$ python3 -q
>>> import numpy as np
>>> from numpy import linalg as LA
>>> np.set_printoptions(precision=2, suppress=True, linewidth=140, legacy="1.25")
>>> mat = np.loadtxt("x.csv", delimiter=",")
>>> print(mat)
[[ 0.5   0.   -0.87]
 [ 0.    1.    0.  ]
 [ 0.87  0.    0.5 ]]
>>> other = mat / np.sqrt((mat ** 2).mean(axis=1, keepdims=True))
>>> print(mat - mat.mean(axis=1, keepdims=True))
[[ 0.62  0.12 -0.74]
 [-0.33  0.67 -0.33]
 [ 0.41 -0.46  0.04]]
>>> print(LA.matrix_rank(mat - mat.mean(axis=1, keepdims=True)))
2
>>> print(other[2])
[1.5  0.   0.87]
>>> print(LA.norm(other, axis=1))
[1.73 1.73 1.73]
>>> print(LA.matrix_rank(other) == LA.matrix_rank(mat))
True
>>> x = np.array([-1, 5, -7])
>>> print(round(LA.det(mat), 2))
1.0
>>> print(np.abs(LA.eigvals(mat)))
[1. 1. 1.]
>>> print(LA.inv(mat))
[[ 0.5   0.    0.87]
 [ 0.    1.    0.  ]
 [-0.87 -0.    0.5 ]]
>>> print([p for p in range(1, 25) if np.allclose(LA.matrix_power(mat, p), np.eye(3))])
[6, 12, 18, 24]
>>> K = np.load("a.npy")
>>> print(K)
[[  2  -3   2]
 [  0   0   0]
 [ -3   2  -2]
 [ -6  -1  -4]
 [ -7   1  -4]
 [ -6   3  -5]
 [ -5   3  -7]
 [ -5   6  -6]
 [ -8   6  -7]
 [-10   5  -6]
 [-12   8  -5]
 [-11   8  -7]
 [ -8  11  -5]
 [ -9   9  -5]
 [-12   7  -5]
 [-10   7  -4]
 [ -8   4  -5]
 [ -9   4  -2]]
>>> x = np.array([0, 2, 0])
>>> target = K @ x
>>> print(np.round(LA.lstsq(K, target)[0], 2) + 0)
[0. 2. 0.]
>>> print(target)
[-6  0  4 -2  2  6  6 12 12 10 16 16 22 18 14 14  8  8]
>>> rng = np.random.default_rng(986256)
>>> target = target + 0.02 * rng.normal(size=18)
>>> print(target)
[-6.   -0.02  3.96 -2.03  1.98  6.02  5.99 11.98 12.02 10.   16.01 16.   22.01 18.01 14.01 14.02  7.98  8.01]
>>> c, *_ = LA.lstsq(K, target)
>>> print(c.round())
[-0.  2.  0.]
>>> print(np.round(K.T @ (target - K @ c), 2) + 0)
[0. 0. 0.]
